% ipython --no-banner

In [1]: import numpy as np

In [2]: import numpy.linalg as la

In [3]: np.set_printoptions(suppress=True, linewidth=200)

In [4]: rnd = lambda a: np.round(a, 2) + 0

In [5]: W0 = np.loadtxt("data.csv", delimiter=",")

In [6]: print(rnd(W0))
[[ 0.61  0.    0.11  0.34  0.16  0.03 -0.12  0.   -0.15 -0.21]
 [ 0.    0.99  0.02 -0.03 -0.02 -0.02  0.01  0.02 -0.06 -0.03]
 [ 0.11  0.02  0.84 -0.04 -0.14  0.08 -0.14 -0.22  0.16  0.02]
 [ 0.34 -0.03 -0.04  0.51 -0.28 -0.1   0.08  0.05 -0.18  0.02]
 [ 0.16 -0.02 -0.14 -0.28  0.69  0.01 -0.17 -0.19 -0.11 -0.11]
 [ 0.03 -0.02  0.08 -0.1   0.01  0.92  0.11  0.14 -0.13  0.  ]
 [-0.12  0.01 -0.14  0.08 -0.17  0.11  0.68 -0.3  -0.03 -0.21]
 [ 0.    0.02 -0.22  0.05 -0.19  0.14 -0.3   0.63  0.16 -0.08]
 [-0.15 -0.06  0.16 -0.18 -0.11 -0.13 -0.03  0.16  0.43 -0.32]
 [-0.21 -0.03  0.02  0.02 -0.11  0.   -0.21 -0.08 -0.32  0.69]]

In [7]: rng = np.random.default_rng(730050)

In [8]: idx = rng.permutation(10)

In [9]: idx
Out[9]: array([6, 2, 1, 5, 9, 8, 3, 4, 0, 7])

In [10]: A2 = W0[idx][:, idx]

In [11]: rnd(A2)
Out[11]: 
array([[ 0.68, -0.14,  0.01,  0.11, -0.21, -0.03,  0.08, -0.17, -0.12, -0.3 ],
       [-0.14,  0.84,  0.02,  0.08,  0.02,  0.16, -0.04, -0.14,  0.11, -0.22],
       [ 0.01,  0.02,  0.99, -0.02, -0.03, -0.06, -0.03, -0.02,  0.  ,  0.02],
       [ 0.11,  0.08, -0.02,  0.92,  0.  , -0.13, -0.1 ,  0.01,  0.03,  0.14],
       [-0.21,  0.02, -0.03,  0.  ,  0.69, -0.32,  0.02, -0.11, -0.21, -0.08],
       [-0.03,  0.16, -0.06, -0.13, -0.32,  0.43, -0.18, -0.11, -0.15,  0.16],
       [ 0.08, -0.04, -0.03, -0.1 ,  0.02, -0.18,  0.51, -0.28,  0.34,  0.05],
       [-0.17, -0.14, -0.02,  0.01, -0.11, -0.11, -0.28,  0.69,  0.16, -0.19],
       [-0.12,  0.11,  0.  ,  0.03, -0.21, -0.15,  0.34,  0.16,  0.61,  0.  ],
       [-0.3 , -0.22,  0.02,  0.14, -0.08,  0.16,  0.05, -0.19,  0.  ,  0.63]])

In [12]: rnd(np.sort(np.abs(la.eigvals(A2))))
Out[12]: array([0., 0., 0., 1., 1., 1., 1., 1., 1., 1.])

In [13]: np.allclose(W0[:-1].T @ la.lstsq(W0[:-1].T, W0[-1])[0], W0[-1])
Out[13]: True

In [14]: la.lstsq(W0[:-1].T, W0[-1])[2]
Out[14]: np.int32(7)

In [15]: rnd(np.trace(la.pinv(W0) @ W0))
Out[15]: np.float64(7.0)

In [16]: K = np.array([[2, 2, 4, 4], [1, 0, 2, 0], [-10, -10, 6, 6], [-5, 0, 3, 0]])

In [17]: idx = rng.permutation(4)

In [18]: idx
Out[18]: array([2, 3, 1, 0])

In [19]: A2 = K[idx][:, idx]

In [20]: print(np.trace(A2))
8

In [21]: rnd(np.sort(np.abs(la.eigvals(A2))))
Out[21]: array([2.64, 2.64, 9.85, 9.85])

In [22]: q = K.astype(float).copy()

In [23]: for j in range(4):
    ...:     q[:, j] -= q[:, :j] @ (q[:, :j].T @ q[:, j])
    ...:     q[:, j] /= la.norm(q[:, j])
    ...: 

In [24]: rnd(q)
Out[24]: 
array([[ 0.18,  0.09,  0.88,  0.44],
       [ 0.09, -0.18,  0.44, -0.88],
       [-0.88, -0.44,  0.18,  0.09],
       [-0.44,  0.88,  0.09, -0.18]])

In [25]: A2 = K / la.norm(K, axis=1, keepdims=True)

In [26]: G = A2 @ A2.T

In [27]: rnd(np.degrees(np.arccos(np.clip(G[1, 2], -1, 1))))
Out[27]: np.float64(86.89)

In [28]: (np.abs(G) > 0.9).astype(int)
Out[28]: 
array([[1, 0, 0, 0],
       [0, 1, 0, 0],
       [0, 0, 1, 0],
       [0, 0, 0, 1]])

In [29]: rnd(G)
Out[29]: 
array([[1.  , 0.71, 0.08, 0.05],
       [0.71, 1.  , 0.05, 0.08],
       [0.08, 0.05, 1.  , 0.71],
       [0.05, 0.08, 0.71, 1.  ]])

In [30]: (G - 2 * np.eye(4)).round(6).argmax(axis=1)
Out[30]: array([1, 0, 3, 2])

In [31]: rnd(la.norm(A2, axis=1))
Out[31]: array([1., 1., 1., 1.])

In [32]: data = np.load("arr.npy")

In [33]: data
Out[33]: 
array([[ 0.4 , -0.4 , -1.  , -1.  , -0.6 ,  0.5 , -1.  ,  1.8 ,  1.4 ,  5.58,  0.  ,  1.7 ],
       [-0.4 , -0.6 , -0.5 , -1.3 ,  0.6 , -0.6 , -1.9 , -0.5 , -0.5 , -2.  , -0.5 ,  0.  ],
       [-1.5 , -0.8 ,  0.6 , -0.9 , -1.3 ,  0.6 ,  0.6 ,  2.6 , -0.6 , -2.37, -0.7 ,  0.  ],
       [ 0.9 ,  0.9 , -2.3 ,  1.  , -0.3 , -0.6 ,  0.2 , -1.2 , -1.2 , -4.71, -0.5 , -0.2 ],
       [-0.1 , -0.1 ,  0.8 , -1.  , -1.3 ,  1.9 , -1.6 , -1.1 ,  0.  ,  0.16, -0.5 , -2.5 ],
       [ 0.4 , -1.1 ,  1.1 ,  0.5 ,  0.7 ,  0.2 ,  1.2 ,  0.4 ,  2.1 ,  8.43, -1.  ,  0.3 ],
       [-0.8 ,  0.2 ,  2.1 ,  2.5 ,  0.  , -1.2 , -2.6 ,  2.1 ,  0.  ,  0.08,  1.3 , -0.4 ],
       [-1.1 , -0.2 ,  0.1 , -1.3 , -0.5 ,  0.4 , -1.3 , -1.4 ,  1.4 ,  5.6 , -0.9 , -1.2 ],
       [ 0.7 , -1.5 , -0.3 ,  0.7 , -0.9 ,  0.7 , -0.3 , -0.8 ,  2.4 ,  9.33, -0.9 ,  0.4 ],
       [-0.5 , -1.2 ,  0.1 ,  0.4 , -0.7 , -0.2 , -0.9 ,  1.8 ,  0.3 ,  1.21,  0.9 , -0.6 ],
       [-1.3 , -0.8 , -0.4 ,  0.1 , -0.1 , -0.7 , -1.6 , -0.1 ,  0.5 ,  2.09,  0.1 ,  0.9 ],
       [-0.4 , -0.3 , -0.2 , -0.5 , -0.1 , -0.9 , -0.9 ,  0.5 , -0.4 , -1.31, -1.7 , -0.3 ],
       [-0.8 , -1.  ,  1.1 , -0.8 ,  1.4 , -0.2 ,  0.1 , -0.9 ,  0.8 ,  3.18,  0.  ,  1.4 ],
       [-0.7 , -0.9 , -1.1 ,  0.  , -4.6 ,  1.4 , -0.3 , -0.7 , -0.6 , -2.49,  0.8 , -0.8 ],
       [-1.4 , -0.3 , -0.3 , -0.3 ,  1.1 , -1.4 ,  0.7 ,  0.7 , -0.2 , -0.9 ,  0.6 ,  0.8 ],
       [ 1.  ,  0.2 , -1.1 , -0.2 ,  0.1 ,  0.1 , -1.  ,  0.5 , -0.7 , -2.82, -1.5 ,  0.2 ],
       [-1.4 ,  0.2 , -2.2 ,  0.4 ,  1.4 ,  2.1 ,  2.4 , -2.1 ,  1.6 ,  6.26,  0.6 ,  0.3 ],
       [-0.3 ,  0.5 ,  0.  , -1.1 , -1.2 ,  1.1 ,  1.3 , -0.9 ,  0.6 ,  2.58,  0.  , -0.8 ],
       [-0.1 , -1.  , -0.6 ,  0.9 ,  0.4 , -0.2 ,  0.5 , -0.9 ,  0.  ,  0.12, -1.1 ,  0.  ],
       [ 0.8 , -0.8 , -0.3 , -0.8 , -0.4 ,  0.  , -0.6 ,  1.  , -1.4 , -5.67,  0.5 ,  0.5 ]])

In [34]: proj = data @ la.solve(data.T @ data, data.T)

In [35]: rnd(proj @ data[:, 10])
Out[35]: array([ 0. , -0.5, -0.7, -0.5, -0.5, -1. ,  1.3, -0.9, -0.9,  0.9,  0.1, -1.7,  0. ,  0.8,  0.6, -1.5,  0.6,  0. , -1.1,  0.5])
